$ python3 -q
>>> import numpy as np
>>> from numpy import linalg as LA
>>> np.set_printoptions(precision=2, suppress=True, linewidth=120)
>>> m1 = np.loadtxt("run6.csv", delimiter=",")
>>> m1
array([[ 0.2 , -0.51, -0.8 , -0.22, -0.07, -0.07],
       [-0.51,  0.68, -0.51, -0.14, -0.05, -0.05],
       [-0.8 , -0.51,  0.2 , -0.22, -0.07, -0.07],
       [-0.22, -0.14, -0.22,  0.94, -0.02, -0.02],
       [-0.07, -0.05, -0.07, -0.02,  0.99, -0.01],
       [-0.07, -0.05, -0.07, -0.02, -0.01,  0.99]])
>>> x0 = np.array([-8, -4, -1, 9, -8, 9])
>>> print(round(LA.det(m1), 2))
-1.0
>>> m1.T @ (m1 @ x0)
array([-8., -4., -1.,  9., -8.,  9.])
>>> np.abs(LA.eigvals(m1))
array([1., 1., 1., 1., 1., 1.])
>>> J = np.load("x.npy")
>>> print(J)
[[0 1 4 2 3]
 [0 1 4 2 3]
 [0 0 0 0 0]
 [4 5 1 0 5]
 [2 3 3 1 5]
 [2 3 1 0 3]
 [0 0 0 0 0]
 [0 0 1 1 0]
 [0 3 3 0 0]
 [0 3 4 1 0]
 [2 2 0 0 2]
 [4 6 4 1 8]
 [0 1 3 1 3]
 [0 0 1 1 0]
 [4 6 4 1 8]
 [0 1 3 1 3]
 [0 1 3 1 3]
 [0 0 0 0 0]
 [0 0 0 0 0]
 [0 0 0 0 0]
 [4 5 1 0 5]
 [0 0 0 0 0]
 [0 0 1 1 0]
 [2 2 1 1 2]]
>>> C2 = np.cov(J, rowvar=False)
>>> C2.shape
(5, 5)
>>> np.polyfit(J[:, 0], J[:, 1], 1)
array([1.16, 0.63])
>>> np.argwhere(np.triu(np.abs(np.corrcoef(J.T)) > 0.8, 1))
array([[0, 1],
       [0, 4],
       [1, 4]])
>>> round(np.corrcoef(J[:, 0], J[:, 1])[0, 1], 2)
np.float64(0.9)
>>> J.std(axis=0)
array([1.53, 1.98, 1.56, 0.63, 2.48])
>>> np.round(np.corrcoef(J.T), 2) + 0
array([[ 1.  ,  0.9 ,  0.14, -0.13,  0.82],
       [ 0.9 ,  1.  ,  0.47,  0.  ,  0.83],
       [ 0.14,  0.47,  1.  ,  0.75,  0.56],
       [-0.13,  0.  ,  0.75,  1.  ,  0.29],
       [ 0.82,  0.83,  0.56,  0.29,  1.  ]])
>>> z = J[:, 1] > np.median(J[:, 1])
>>> u = J[z].mean(axis=0) - J[~z].mean(axis=0)
>>> u
array([ 2.4 ,  3.44,  0.77, -0.21,  2.73])
>>> round(float((((J - J.mean(axis=0)) @ u > 0) == z).mean()), 2)
0.92
